>>> import numpy as np
>>> np.set_printoptions(suppress=True, linewidth=100)
>>> rnd = lambda a: np.round(a, 2) + 0
>>> A = np.loadtxt("data.csv", delimiter=",")
>>> rnd(A)
array([[  8.37,   3.38,   2.38,   3.24,  -0.87,   9.37,   6.75,   4.51,  10.24,   2.01,  -0.61],
       [  7.64,   3.8 ,   4.6 ,   0.6 ,   0.47,   8.07,   5.87,   5.69,   7.6 ,   4.95,   2.18],
       [  7.45,   3.76,   5.57,  -0.33,   1.13,   7.79,   5.56,   6.23,   6.67,   6.12,   3.23],
       [  5.17,   8.6 ,   3.72,  -3.32,  -1.72,   1.96,   4.56,   4.67,   3.68,   6.55,   4.94],
       [  8.09,   0.2 ,  11.56,  -2.77,   6.31,  10.54,   4.74,   9.96,   4.23,  11.47,   7.12],
       [  6.88,   4.51,   6.25,  -1.76,   1.33,   6.57,   5.08,   6.52,   5.24,   7.36,   4.56],
       [ 10.34,  -0.36,   2.87,   6.49,   0.7 ,  14.19,   7.83,   5.19,  13.49,   0.53,  -2.98],
       [ 10.53,   0.44,   0.03,   8.53,  -1.46,  14.07,   8.51,   3.52,  15.53,  -2.5 ,  -5.51],
       [  8.39,   1.44,   7.14,   0.42,   2.95,  10.37,   5.81,   7.36,   7.42,   6.75,   3.16],
       [  9.44,   2.65,  -0.59,   6.95,  -2.61,  11.34,   7.98,   2.93,  13.95,  -2.03,  -4.49],
       [  8.56,   3.51,   1.23,   4.27,  -1.69,   9.58,   7.09,   3.85,  11.27,   0.67,  -1.8 ],
       [  5.04,  10.95,  -1.56,  -0.39,  -6.02,   0.59,   5.54,   1.48,   6.61,   1.4 ,   0.9 ],
       [ 10.08,   2.58,  -3.33,   9.75,  -4.41,  12.34,   8.92,   1.42,  16.75,  -5.41,  -7.58],
       [  5.39,   9.26,   1.08,  -1.35,  -3.7 ,   1.95,   5.22,   3.13,   5.65,   3.69,   2.52],
       [  8.9 ,   0.5 ,   7.17,   1.33,   3.28,  11.61,   6.11,   7.48,   8.33,   6.26,   2.47],
       [  9.12,   0.91,   5.18,   2.91,   1.81,  11.72,   6.64,   6.33,   9.91,   4.06,   0.57],
       [  7.06,   2.7 ,  10.01,  -3.7 ,   4.44,   7.74,   4.43,   8.82,   3.3 ,  10.95,   7.33],
       [  5.47,   8.36,   2.98,  -2.34,  -2.13,   2.53,   4.89,   4.28,   4.66,   5.51,   3.92],
       [  7.67,   4.37,   3.08,   1.56,  -0.74,   7.82,   6.19,   4.78,   8.56,   3.41,   0.92],
       [  8.19,   3.17,   3.74,   2.09,   0.1 ,   9.19,   6.36,   5.28,   9.09,   3.55,   0.73],
       [  6.22,   7.69,   1.29,   0.01,  -3.03,   3.98,   5.67,   3.42,   7.01,   3.08,   1.53],
       [  7.04,   9.98,  -8.12,   7.14, -10.07,   4.07,   8.05,  -2.06,  14.14,  -7.16,  -7.15],
       [  8.45,   2.36,   4.59,   2.05,   0.94,   9.99,   6.35,   5.84,   9.05,   4.14,   1.04],
       [  7.1 ,   5.1 ,   3.79,   0.11,  -0.51,   6.6 ,   5.7 ,   5.09,   7.11,   4.68,   2.29],
       [  7.13,   3.82,   6.88,  -1.7 ,   1.98,   7.28,   5.1 ,   6.95,   5.3 ,   7.76,   4.73],
       [  8.66,   0.52,   8.24,   0.24,   3.99,  11.22,   5.75,   8.08,   7.24,   7.59,   3.68],
       [  5.38,   8.5 ,   3.04,  -2.54,  -2.14,   2.32,   4.82,   4.3 ,   4.46,   5.66,   4.1 ],
       [  9.95,  -3.02,  11.28,   0.74,   7.19,  14.94,   5.91,  10.16,   7.74,   9.33,   4.29],
       [  6.81,   4.42,   6.81,  -2.23,   1.74,   6.51,   4.92,   6.85,   4.77,   8.01,   5.12],
       [  7.98,   3.48,   3.86,   1.66,   0.08,   8.73,   6.22,   5.31,   8.66,   3.88,   1.11],
       [  9.7 ,  -0.79,   6.84,   2.95,   3.49,  13.44,   6.65,   7.45,   9.95,   5.15,   1.1 ],
       [  7.4 ,   4.79,   3.26,   0.96,  -0.76,   7.2 ,   5.99,   4.83,   7.96,   3.86,   1.45]])
>>> basis = A[[13, 0]].astype(float)
>>> for _ in range(6):
...     lab = np.linalg.norm(A[:, None] - basis, axis=-1).argmin(axis=1)
...     basis = np.array([A[lab == j].mean(axis=0) for j in range(2)])
... 
>>> lab
array([1, 0, 0, 0, 0, 0, 1, 1, 0, 1, 1, 0, 1, 0, 0, 1, 0, 0, 1, 1, 0, 1, 1, 0, 0, 0, 0, 0, 0, 1, 1,
       0])
>>> print(rnd(basis[1] - basis[0]))
[ 1.82 -1.78 -3.75  5.53 -1.91  3.62  1.84 -1.89  5.53 -5.58 -5.55]
>>> np.abs(basis[1] - basis[0]).argmax()
np.int64(9)
>>> np.bincount(lab)
array([19, 13])
>>> print(np.linalg.lstsq(A[:-1].T, A[-1])[2])
3
>>> D = np.linalg.norm(A[:, None] - A[None], axis=-1)
>>> print(D.mean(axis=1).argmax())
21
>>> D[14].round(6).argsort(kind="stable")[:4]
array([14,  8, 25, 30])
>>> np.linalg.matrix_rank(D ** 2)
np.int64(4)
>>> lab = A[:, 5] > np.median(A[:, 5])
>>> u = A[lab].mean(axis=0) - A[~lab].mean(axis=0)
>>> print(rnd(u))
[ 2.49 -4.98  1.22  3.76  2.47  6.23  1.25  1.23  3.76 -1.27 -2.52]
>>> print(((A - A.mean(axis=0)) @ u > 0).astype(int))
[1 0 0 0 1 0 1 1 1 1 1 0 1 0 1 1 0 0 0 1 0 0 1 0 0 1 0 1 0 1 1 0]
>>> m1 = np.loadtxt("block0.csv", delimiter=",")
>>> m1
array([[ 6.3 ,  5.35,  2.68,  7.02],
       [-0.32,  3.29,  4.18,  0.07],
       [ 6.27,  2.95,  3.13, 12.84],
       [ 2.29, -5.01,  0.02,  3.97],
       [-3.86, -0.83, -5.41, -2.73],
       [-1.66, -5.62, -4.7 , -0.77]])
>>> other = np.c_[m1[:, :3] @ np.array([[0, 1, 1], [1, 2, 0], [0, 2, 0]]), np.array([6, 4, 8, 3, 0, 1])]
>>> rnd(other)
array([[  5.35,  22.36,   6.3 ,   6.  ],
       [  3.29,  14.62,  -0.32,   4.  ],
       [  2.95,  18.43,   6.27,   8.  ],
       [ -5.01,  -7.69,   2.29,   3.  ],
       [ -0.83, -16.34,  -3.86,   0.  ],
       [ -5.62, -22.3 ,  -1.66,   1.  ]])
>>> np.linalg.matrix_rank(np.c_[m1, other])
np.int64(5)
>>> rnd(np.linalg.norm(other - m1 @ np.linalg.lstsq(m1, other)[0], axis=0))
array([0.  , 0.  , 0.  , 4.52])
>>> np.linalg.matrix_rank(other)
np.int64(4)
>>> mat = np.load("m.npy")
>>> rnd(mat)
array([[ 0.  , -0.03, -0.02, -0.03, -0.03, -0.02, -0.02],
       [-0.03,  0.22,  0.16,  0.22,  0.22,  0.16,  0.16],
       [-0.02,  0.16,  0.11,  0.16,  0.16,  0.11,  0.11],
       [-0.03,  0.22,  0.16,  0.22,  0.22,  0.16,  0.16],
       [-0.03,  0.22,  0.16,  0.22,  0.22,  0.16,  0.16],
       [-0.02,  0.16,  0.11,  0.16,  0.16,  0.11,  0.11],
       [-0.02,  0.16,  0.11,  0.16,  0.16,  0.11,  0.11]])
>>> evals, evecs = np.linalg.eigh(mat)
>>> print(rnd(evals.sum()), np.trace(mat))
1.0 1.0
>>> rnd(evecs @ np.diag(evals) @ evecs.T)
array([[ 0.  , -0.03, -0.02, -0.03, -0.03, -0.02, -0.02],
       [-0.03,  0.22,  0.16,  0.22,  0.22,  0.16,  0.16],
       [-0.02,  0.16,  0.11,  0.16,  0.16,  0.11,  0.11],
       [-0.03,  0.22,  0.16,  0.22,  0.22,  0.16,  0.16],
       [-0.03,  0.22,  0.16,  0.22,  0.22,  0.16,  0.16],
       [-0.02,  0.16,  0.11,  0.16,  0.16,  0.11,  0.11],
       [-0.02,  0.16,  0.11,  0.16,  0.16,  0.11,  0.11]])
>>> rnd(evecs.T @ mat @ evecs)
array([[0., 0., 0., 0., 0., 0., 0.],
       [0., 0., 0., 0., 0., 0., 0.],
       [0., 0., 0., 0., 0., 0., 0.],
       [0., 0., 0., 0., 0., 0., 0.],
       [0., 0., 0., 0., 0., 0., 0.],
       [0., 0., 0., 0., 0., 0., 0.],
       [0., 0., 0., 0., 0., 0., 1.]])
>>> (evals > 1e-8).sum(), (evals < -1e-8).sum()
(np.int64(1), np.int64(0))
>>> rnd(np.abs(evecs[:, -1]))
array([0.07, 0.47, 0.33, 0.47, 0.47, 0.33, 0.33])
